$ python -q
>>> import numpy as np
>>> from numpy import linalg as LA
>>> np.set_printoptions(suppress=True, linewidth=140)
>>> W0 = np.array([[0, 1, 0, 1], [1, 0, 0, 1], [0, 0, 0, 0], [1, 1, 0, 0]])
>>> print(W0)
[[0 1 0 1]
 [1 0 0 1]
 [0 0 0 0]
 [1 1 0 0]]
>>> # looks like rank 3
>>> w, evecs = LA.eigh(W0)
>>> print((w > 1e-8).sum(), (w < -1e-8).sum())
1 2
>>> print(np.round(evecs.T @ evecs, 2) + 0)
[[1. 0. 0. 0.]
 [0. 1. 0. 0.]
 [0. 0. 1. 0.]
 [0. 0. 0. 1.]]
>>> print(np.round(LA.svd(W0, compute_uv=False), 2))
[2. 1. 1. 0.]
>>> print(np.round(evecs.T @ W0 @ evecs, 2) + 0)
[[-1.  0.  0.  0.]
 [ 0. -1.  0.  0.]
 [ 0.  0.  0.  0.]
 [ 0.  0.  0.  2.]]
>>> print(w.sum(), np.trace(W0))
0.0 0
>>> print(np.round(LA.eigvalsh(W0 @ W0), 2))
[0. 1. 1. 4.]
>>> hat = np.triu(np.array([[-1, 3, 4, -3], [-1, -4, -1, 4], [-5, 1, -1, 1], [-1, -3, 5, -4]]), 1) + np.eye(4)
>>> Y = hat @ W0 @ LA.inv(hat)
>>> print(Y)
[[  0.  -2.  -2.  14.]
 [  5. -11. -31.  91.]
 [  1.  -2.  -6.  17.]
 [  1.  -2.  -6.  17.]]
>>> print(LA.matrix_rank(Y))
3
>>> print(np.round(np.poly(Y), 2) + 0)
[ 1.  0. -3. -2.  0.]
>>> print(round(LA.det(Y), 2))
-0.0
>>> print(hat @ W0 - W0 @ hat)
[[ 0. -3.  1. -1.]
 [ 4.  1. -4.  3.]
 [ 1.  1.  0.  0.]
 [ 0. -3. -3. -1.]]
>>> r0, v = Y[1], Y[0]
>>> print(r0 @ v)
1358.0
>>> p = (r0 @ v) / (r0 @ r0) * r0
>>> print(LA.matrix_rank(np.outer(r0, v)))
1
>>> print(np.round(v - p, 2))
[-0.72 -0.41  2.48  0.84]
>>> print(round((v - p) @ r0, 2))
0.0
>>> print(np.round(LA.norm(r0 + v) ** 2 + LA.norm(r0 - v) ** 2, 2))
19184.0
>>> F = np.loadtxt("layer8.csv", delimiter=",")
>>> print(F)
[[  2.   1.   2.   0.]
 [  0. -10.   1.  -1.]
 [  0.   1. -22.   1.]
 [ -2.   0.   2. -12.]]
>>> Y = LA.inv(F)
>>> print(round(LA.cond(F), 2))
11.47
>>> print(round(float(LA.det(F) * LA.det(Y)), 2))
1.0
>>> print((np.abs(Y) > 1e-9).astype(int))
[[1 1 1 1]
 [1 1 1 1]
 [1 1 1 1]
 [1 1 1 1]]
>>> print(Y.round(2) + 0)
[[ 0.5   0.05  0.05  0.  ]
 [ 0.01 -0.1   0.    0.01]
 [ 0.    0.   -0.05  0.  ]
 [-0.08 -0.01 -0.02 -0.08]]
>>> print(np.allclose(Y, F.T))
False
>>> print(np.round(LA.det(F) * Y, 2))
[[-2610.  -286.  -250.     3.]
 [  -42.   520.    16.   -42.]
 [   18.    26.   242.    18.]
 [  438.    52.    82.   438.]]
>>> print(np.round(F @ Y, 2) + 0)
[[1. 0. 0. 0.]
 [0. 1. 0. 0.]
 [0. 0. 1. 0.]
 [0. 0. 0. 1.]]
>>> print(round(float(LA.slogdet(F)[0]), 2))
-1.0
>>> ang = np.radians(45)
>>> r_ = np.eye(4)
>>> r_[2, 2] = r_[0, 0] = np.cos(ang)
>>> r_[2, 0], r_[0, 2] = -np.sin(ang), np.sin(ang)
>>> print(r_.round(2))
[[ 0.71  0.    0.71  0.  ]
 [ 0.    1.    0.    0.  ]
 [-0.71  0.    0.71  0.  ]
 [ 0.    0.    0.    1.  ]]
>>> Y = F @ r_.T
>>> print(round(LA.det(r_), 2), round(np.trace(r_), 2))
1.0 3.41
>>> print(np.round(LA.svd(F, compute_uv=False), 2), np.round(LA.svd(Y, compute_uv=False), 2))
[22.4  12.04  9.92  1.95] [22.4  12.04  9.92  1.95]
>>> print(Y.round(2) + 0)
[[  2.83   1.     0.     0.  ]
 [  0.71 -10.     0.71  -1.  ]
 [-15.56   1.   -15.56   1.  ]
 [  0.     0.     2.83 -12.  ]]
>>> print(np.allclose(F @ F.T, Y @ Y.T))
True
>>> m1 = np.array([[-0.6, -0.81, 0.4],
...     [0.4, 3.24, -1.6],
...     [-1.6, 0.39, -0.2],
...     [-1.2, 4.59, -2.3],
...     [0.5, 1.19, -0.6],
...     [-1.5, -3.0, 1.5],
...     [0.0, 1.56, -0.8],
...     [-1.5, 2.4, -1.2],
...     [-1.8, 1.39, -0.7],
...     [0.5, -0.2, 0.1],
...     [0.1, 2.39, -1.2],
...     [-0.3, 0.03, 0.0],
...     [-0.8, -0.6, 0.3],
...     [-0.5, -2.82, 1.4],
...     [-0.1, -4.23, 2.1],
...     [-0.5, -0.81, 0.4],
...     [0.7, -1.44, 0.7],
...     [-0.6, -1.0, 0.5],
...     [0.2, -0.04, 0.0],
...     [0.6, 2.2, -1.1]])
>>> q, evecs = LA.qr(m1[:, :1])[0], LA.qr(m1[:, 1:])[0]
>>> sigma = LA.svd(q.T @ evecs, compute_uv=False)
>>> print(sigma.round(2))
[0.11]
>>> Y = m1 / LA.norm(m1, axis=1, keepdims=True)
>>> G = Y @ Y.T
>>> print(np.argwhere(np.triu(np.abs(G) > 0.95, 1)))
[[ 0  4]
 [ 0  5]
 [ 0 12]
 [ 0 15]
 [ 0 17]
 [ 1  4]
 [ 1  5]
 [ 1  6]
 [ 1 10]
 [ 1 13]
 [ 1 14]
 [ 1 19]
 [ 2  9]
 [ 2 11]
 [ 2 18]
 [ 3  6]
 [ 3  7]
 [ 3 10]
 [ 3 14]
 [ 3 16]
 [ 4  5]
 [ 4 13]
 [ 4 15]
 [ 4 17]
 [ 4 19]
 [ 5 13]
 [ 5 15]
 [ 5 17]
 [ 5 19]
 [ 6 10]
 [ 6 13]
 [ 6 14]
 [ 6 19]
 [ 7 16]
 [ 8  9]
 [ 9 18]
 [10 13]
 [10 14]
 [10 19]
 [11 18]
 [13 14]
 [13 19]
 [14 19]
 [15 17]
 [15 19]
 [17 19]]
